% ipython --no-banner

In [1]: import numpy as np

In [2]: np.set_printoptions(precision=2, suppress=True, linewidth=200, sign=" ")

In [3]: rng = np.random.default_rng(295834)

In [4]: t = np.sort(rng.uniform(-2, 2, 16))

In [5]: feats = np.c_[t, t ** 2, t ** 3] @ np.array([[0, -1, 2], [-1, 2, -1], [0, -2, 0]])

In [6]: feats
Out[6]: 
array([[-1.43,  7.48, -3.82],
       [-0.97,  4.85, -2.94],
       [-0.53,  2.57, -1.99],
       [-0.27,  1.36, -1.32],
       [-0.24,  1.2 , -1.22],
       [-0.05,  0.35, -0.5 ],
       [-0.04,  0.28, -0.42],
       [-0.42, -0.35,  0.88],
       [-0.97, -0.95,  1.  ],
       [-1.48, -1.85,  0.95],
       [-1.63, -2.18,  0.92],
       [-1.68, -2.3 ,  0.91],
       [-2.3 , -3.91,  0.73],
       [-3.32, -7.29,  0.32],
       [-3.61, -8.38,  0.19],
       [-3.77, -9.06,  0.11]])

In [7]: x0 = np.array([0, 1, 2])

In [8]: target = feats @ x0

In [9]: np.round(np.linalg.pinv(feats) @ feats, 2) + 0
Out[9]: 
array([[ 1.,  0.,  0.],
       [ 0.,  1.,  0.],
       [ 0.,  0.,  1.]])

In [10]: try:
    ...:     np.linalg.solve(feats, target)
    ...: except np.linalg.LinAlgError as e:
    ...:     print("failed:", e)
    ...: 
failed: Last 2 dimensions of the array must be square

In [11]: target = target + 0.3 * rng.normal(size=16)

In [12]: target
Out[12]: array([-0.38, -1.44, -1.55, -1.13, -1.14, -0.89, -0.15,  1.6 ,  1.01,  0.09, -0.38, -0.4 , -2.86, -6.44, -8.43, -8.9 ])

In [13]: coef, *_ = np.linalg.lstsq(feats, target)

In [14]: coef.round()
Out[14]: array([ 0.,  1.,  2.])

In [15]: round(float(np.linalg.norm(target - feats @ coef)), 2)
Out[15]: 0.85

In [16]: [round(float(np.linalg.norm(np.linalg.solve(feats.T @ feats + lam * np.eye(3), feats.T @ target))), 2) for lam in (0, 1, 10, 100)]
Out[16]: [2.26, 2.05, 1.37, 0.61]

In [17]: E = np.load("layer3.npy")

In [18]: E
Out[18]: 
array([[ 0.27,  0.16, -0.32],
       [-0.57, -0.17,  0.6 ],
       [-1.28,  0.18, -0.27],
       [-0.63, -0.25,  0.6 ],
       [ 4.22, -0.15,  0.2 ],
       [-4.28,  0.04, -0.22],
       [ 0.49,  0.11, -0.52],
       [-3.95,  0.23, -0.62],
       [-5.43,  0.17, -0.58],
       [-2.41,  0.12, -0.6 ],
       [ 1.56, -0.06, -0.02],
       [-0.57, -0.21,  0.64],
       [ 2.69, -0.12,  0.2 ],
       [ 2.36, -0.18,  0.61],
       [ 0.58,  0.23, -0.57],
       [-1.47, -0.05, -0.02],
       [-1.53,  0.  ,  0.04],
       [-1.51,  0.04, -0.02],
       [-2.35,  0.15, -0.6 ],
       [-4.22,  0.15, -0.33],
       [-4.22,  0.04, -0.24],
       [ 0.63,  0.2 , -0.63]])

In [19]: # column 0 is much longer than the rest

In [20]: x0 = np.array([-3, -1, -6])

In [21]: target = E @ x0

In [22]: np.linalg.lstsq(E, target)[0]
Out[22]: array([-3., -1., -6.])

In [23]: np.linalg.solve(E.T @ E, E.T @ target)
Out[23]: array([-3., -1., -6.])

In [24]: target = target + 0.3 * rng.normal(size=22)

In [25]: target
Out[25]: array([  1.11,  -1.73,   5.39,  -1.42, -13.89,  13.79,   1.68,  15.88,  19.55,  10.43,  -4.71,  -1.77,  -9.22, -10.62,   1.5 ,   4.78,   4.49,   4.86,  10.44,  14.17,  13.55,   1.51])

In [26]: coef, *_ = np.linalg.lstsq(E, target)

In [27]: [round(float(np.linalg.norm(np.linalg.solve(E.T @ E + lam * np.eye(3), E.T @ target))), 2) for lam in (0, 1, 10, 100)]
Out[27]: [6.22, 5.28, 3.53, 2.11]

In [28]: coef.round()
Out[28]: array([-3.,  1., -5.])

In [29]: np.round(E.T @ (target - E @ coef), 2) + 0
Out[29]: array([ 0.,  0.,  0.])

In [30]: np.round(np.linalg.norm(target - E @ coef), 2)
Out[30]: np.float64(0.98)

In [31]: W = np.array([[0, 2, 3, -2, -1], [0, -2, 2, 3, 2], [2, 3, 0, 1, -1]])

In [32]: coef = np.array([-5, 4, 8, -1, 0])

In [33]: hid = np.maximum(feats @ W + coef, 0)

In [34]: (hid > 0).astype(int)
Out[34]: 
array([[ 0,  0,  1,  1,  1],
       [ 0,  0,  1,  1,  1],
       [ 0,  0,  1,  1,  1],
       [ 0,  0,  1,  1,  1],
       [ 0,  0,  1,  1,  1],
       [ 0,  1,  1,  0,  1],
       [ 0,  1,  1,  0,  1],
       [ 0,  1,  1,  0,  0],
       [ 0,  1,  1,  0,  0],
       [ 0,  1,  0,  0,  0],
       [ 0,  1,  0,  0,  0],
       [ 0,  1,  0,  0,  0],
       [ 0,  1,  0,  0,  0],
       [ 0,  1,  0,  0,  0],
       [ 0,  1,  0,  0,  0],
       [ 0,  1,  0,  0,  0]])

In [35]: Z = np.array([[5, 4, 9], [4, 5, 4], [2, 3, 0], [9, 1, 9], [9, 7, 7]])

In [36]: (hid @ Z).round(6).argmax(axis=1)
Out[36]: array([ 0,  0,  0,  0,  0,  1,  1,  1,  1,  1,  1,  1,  1,  1,  1,  1])

In [37]: dist = np.linalg.norm(E[:, None] - E[None], axis=-1)

In [38]: np.unravel_index(dist.round(6).argmax(), dist.shape)
Out[38]: (np.int64(4), np.int64(8))

In [39]: (dist + 1e9 * np.eye(22)).round(6).argmin(axis=1)
Out[39]: array([  6,  11,  17,  11,  12,  20,  14,  19,   5,  18,  13,   1,  13,  12,  21,  16,  17,  16,   9,  20,   5,  14])

In [40]: data = np.load("test12.npy")

In [41]: data
Out[41]: 
array([[ 0,  0,  0,  0],
       [ 0,  0,  0,  0],
       [ 0, -1,  0,  0],
       [ 0,  0,  3,  0],
       [ 3,  0,  0,  0]])

In [42]: U, sigma, Vt = np.linalg.svd(data, full_matrices=False)

In [43]: (sigma > 1e-8).sum()
Out[43]: np.int64(3)

In [44]: U.T @ data @ Vt.T
Out[44]: 
array([[ 3.,  0.,  0.,  0.],
       [ 0.,  3.,  0.,  0.],
       [ 0.,  0.,  1.,  0.],
       [ 0.,  0.,  0.,  0.]])

In [45]: U.T @ U
Out[45]: 
array([[ 1.,  0.,  0.,  0.],
       [ 0.,  1.,  0.,  0.],
       [ 0.,  0.,  1.,  0.],
       [ 0.,  0.,  0.,  1.]])

In [46]: Vt @ Vt.T
Out[46]: 
array([[ 1.,  0.,  0.,  0.],
       [ 0.,  1.,  0.,  0.],
       [ 0.,  0.,  1.,  0.],
       [ 0.,  0.,  0.,  1.]])

In [47]: t3 = np.stack([data, -3 * data, data[::-1]])

In [48]: np.linalg.matrix_rank(t3)
Out[48]: array([ 3,  3,  3])

In [49]: np.linalg.matrix_rank(t3.reshape(3, -1))
Out[49]: np.int64(2)

In [50]: t3.shape
Out[50]: (3, 5, 4)

In [51]: (t3 @ data.T).shape
Out[51]: (3, 5, 5)

In [52]: Y = data + rng.integers(-2, 3, (5, 3)) @ rng.integers(-2, 3, (3, 4))

In [53]: Y
Out[53]: 
array([[ 4,  1, -2, -3],
       [ 2,  0,  0, -1],
       [-5, -1, -2,  3],
       [-2, -4, 15,  4],
       [ 3, -1, -2,  2]])

In [54]: np.round(np.linalg.svd(Y - data, compute_uv=False), 2) + 0
Out[54]: array([ 13.98,   7.81,   2.38,   0.  ])

In [55]: r = np.linalg.matrix_rank(data)

In [56]: r
Out[56]: np.int64(3)

In [57]: ns = np.linalg.svd(data)[2][r:].T

In [58]: data @ ns
Out[58]: 
array([[ 0.],
       [ 0.],
       [ 0.],
       [ 0.],
       [ 0.]])

In [59]: ns @ ns.T
Out[59]: 
array([[ 0.,  0.,  0.,  0.],
       [ 0.,  0.,  0.,  0.],
       [ 0.,  0.,  0.,  0.],
       [ 0.,  0.,  0.,  1.]])

In [60]: [int(np.linalg.matrix_rank(data[:, :j + 1])) for j in range(4)]
Out[60]: [1, 2, 3, 3]

In [61]: Y = np.array([[0], [2], [2], [-3], [2]])

In [62]: Z = np.array([[3, 0, 2]])

In [63]: W0 = Y @ Z

In [64]: W0
Out[64]: 
array([[ 0,  0,  0],
       [ 6,  0,  4],
       [ 6,  0,  4],
       [-9,  0, -6],
       [ 6,  0,  4]])

In [65]: # rank 1

In [66]: r = np.linalg.matrix_rank(W0)

In [67]: r
Out[67]: np.int64(1)

In [68]: ns = np.linalg.svd(W0)[2][r:].T

In [69]: np.round(W0 @ ns, 2) + 0
Out[69]: 
array([[ 0.,  0.],
       [ 0.,  0.],
       [ 0.,  0.],
       [ 0.,  0.],
       [ 0.,  0.]])

In [70]: np.linalg.matrix_rank(W0.T @ W0), np.linalg.matrix_rank(W0 @ W0.T)
Out[70]: (np.int64(1), np.int64(1))

In [71]: W0 @ np.linalg.pinv(W0) @ W0
Out[71]: 
array([[ 0.,  0.,  0.],
       [ 6.,  0.,  4.],
       [ 6.,  0.,  4.],
       [-9.,  0., -6.],
       [ 6.,  0.,  4.]])

In [72]: np.abs(np.diag(np.linalg.qr(W0)[1])) > 1e-9
Out[72]: array([ True, False, False])

In [73]: W = np.array([[0, 3, 2], [2, 0, 0], [3, 0, 1]])

In [74]: coef = np.array([3, 1, -5])

In [75]: hid = np.maximum(W0 @ W + coef, 0)

In [76]: np.linalg.matrix_rank(hid)
Out[76]: np.int64(2)

In [77]: (hid > 0).mean(axis=0)
Out[77]: array([ 0.8,  0.8,  0.6])

In [78]: Z = np.array([[-9, 5], [-7, -3], [-6, -1]])

In [79]: W @ Z
Out[79]: 
array([[-33, -11],
       [-18,  10],
       [-33,  14]])

In [80]: hid @ Z
Out[80]: 
array([[ -34,   12],
       [-334,    7],
       [-334,    7],
       [   0,    0],
       [-334,    7]])

In [81]: Y = np.array([[2, 1, 1], [2, 0, 1]])

In [82]: mat = np.block([[np.zeros((2, 2)), Y], [Y.T, np.zeros((3, 3))]])

In [83]: mat
Out[83]: 
array([[ 0.,  0.,  2.,  1.,  1.],
       [ 0.,  0.,  2.,  0.,  1.],
       [ 2.,  2.,  0.,  0.,  0.],
       [ 1.,  0.,  0.,  0.,  0.],
       [ 1.,  1.,  0.,  0.,  0.]])

In [84]: # rank 4

In [85]: Y = np.array([[-2, 6, -4], [8, -2, 5]])

In [86]: Z = np.kron(Y, mat)

In [87]: np.linalg.matrix_rank(Z)
Out[87]: np.int64(8)

In [88]: Z
Out[88]: 
array([[-0., -0., -4., -2., -2.,  0.,  0., 12.,  6.,  6., -0., -0., -8., -4., -4.],
       [-0., -0., -4., -0., -2.,  0.,  0., 12.,  0.,  6., -0., -0., -8., -0., -4.],
       [-4., -4., -0., -0., -0., 12., 12.,  0.,  0.,  0., -8., -8., -0., -0., -0.],
       [-2., -0., -0., -0., -0.,  6.,  0.,  0.,  0.,  0., -4., -0., -0., -0., -0.],
       [-2., -2., -0., -0., -0.,  6.,  6.,  0.,  0.,  0., -4., -4., -0., -0., -0.],
       [ 0.,  0., 16.,  8.,  8., -0., -0., -4., -2., -2.,  0.,  0., 10.,  5.,  5.],
       [ 0.,  0., 16.,  0.,  8., -0., -0., -4., -0., -2.,  0.,  0., 10.,  0.,  5.],
       [16., 16.,  0.,  0.,  0., -4., -4., -0., -0., -0., 10., 10.,  0.,  0.,  0.],
       [ 8.,  0.,  0.,  0.,  0., -2., -0., -0., -0., -0.,  5.,  0.,  0.,  0.,  0.],
       [ 8.,  8.,  0.,  0.,  0., -2., -2., -0., -0., -0.,  5.,  5.,  0.,  0.,  0.]])

In [89]: Z.shape
Out[89]: (10, 15)

In [90]: z = rng.permutation(3)

In [91]: Y = E[:, z] * rng.choice([-1, 1], 3)

In [92]: Y
Out[92]: 
array([[-0.32, -0.27, -0.16],
       [ 0.6 ,  0.57,  0.17],
       [-0.27,  1.28, -0.18],
       [ 0.6 ,  0.63,  0.25],
       [ 0.2 , -4.22,  0.15],
       [-0.22,  4.28, -0.04],
       [-0.52, -0.49, -0.11],
       [-0.62,  3.95, -0.23],
       [-0.58,  5.43, -0.17],
       [-0.6 ,  2.41, -0.12],
       [-0.02, -1.56,  0.06],
       [ 0.64,  0.57,  0.21],
       [ 0.2 , -2.69,  0.12],
       [ 0.61, -2.36,  0.18],
       [-0.57, -0.58, -0.23],
       [-0.02,  1.47,  0.05],
       [ 0.04,  1.53, -0.  ],
       [-0.02,  1.51, -0.04],
       [-0.6 ,  2.35, -0.15],
       [-0.33,  4.22, -0.15],
       [-0.24,  4.22, -0.04],
       [-0.63, -0.63, -0.2 ]])

In [93]: U, _, Vt = np.linalg.svd(E.T @ Y)

In [94]: np.round(U @ Vt, 2) + 0
Out[94]: 
array([[ 0., -1.,  0.],
       [ 0.,  0., -1.],
       [ 1.,  0.,  0.]])

In [95]: np.round(np.linalg.lstsq(E, Y)[0], 2) + 0
Out[95]: 
array([[ 0., -1.,  0.],
       [ 0.,  0., -1.],
       [ 1.,  0.,  0.]])

In [96]: z
Out[96]: array([ 2,  0,  1])

In [97]: hat = np.triu(np.array([[1, -3, -1, 3, -1],
    ...:     [-1, 1, -3, 0, -1],
    ...:     [0, -3, -3, -1, -3],
    ...:     [0, -1, -2, -1, 3],
    ...:     [0, -2, 0, -1, 1]]), 1) + np.eye(5)

In [98]: Y = hat @ mat @ np.linalg.inv(hat)

In [99]: round(float(np.linalg.det(Y)), 2)
Out[99]: 0.0

In [100]: np.trace(Y), np.trace(mat)
Out[100]: (np.float64(0.0), np.float64(0.0))

In [101]: np.linalg.cond(mat) > 100
Out[101]: np.True_

In [102]: [round(float(x), 2) for x in np.linalg.svd(mat, compute_uv=False)[:3]]
Out[102]: [3.24, 3.24, 0.69]

In [103]: np.round(np.linalg.norm(mat, 2) / np.linalg.norm(mat), 2)
Out[103]: np.float64(0.69)

In [104]: np.argsort(-np.linalg.norm(mat, axis=0).round(6), kind="stable")[:3]
Out[104]: array([ 2,  0,  1])

In [105]: arr = np.load("sample0.npy")

In [106]: arr
Out[106]: 
array([[ -4,  -2,  -6, -12,  -6, -18],
       [ -7,  -5,  -2, -21, -15,  -6],
       [ -8,  -5,  -8, -24, -15, -24],
       [ -8,  -4, -12,  12,   6,  18],
       [-14, -10,  -4,  21,  15,   6],
       [-16, -10, -16,  24,  15,  24]])

In [107]: cov = np.cov(E, rowvar=False)

In [108]: np.median(E, axis=0)
Out[108]: array([-0.96,  0.04, -0.23])

In [109]: np.round(np.linalg.eigvalsh(cov)[::-1], 2) + 0
Out[109]: array([ 6.36,  0.17,  0.  ])
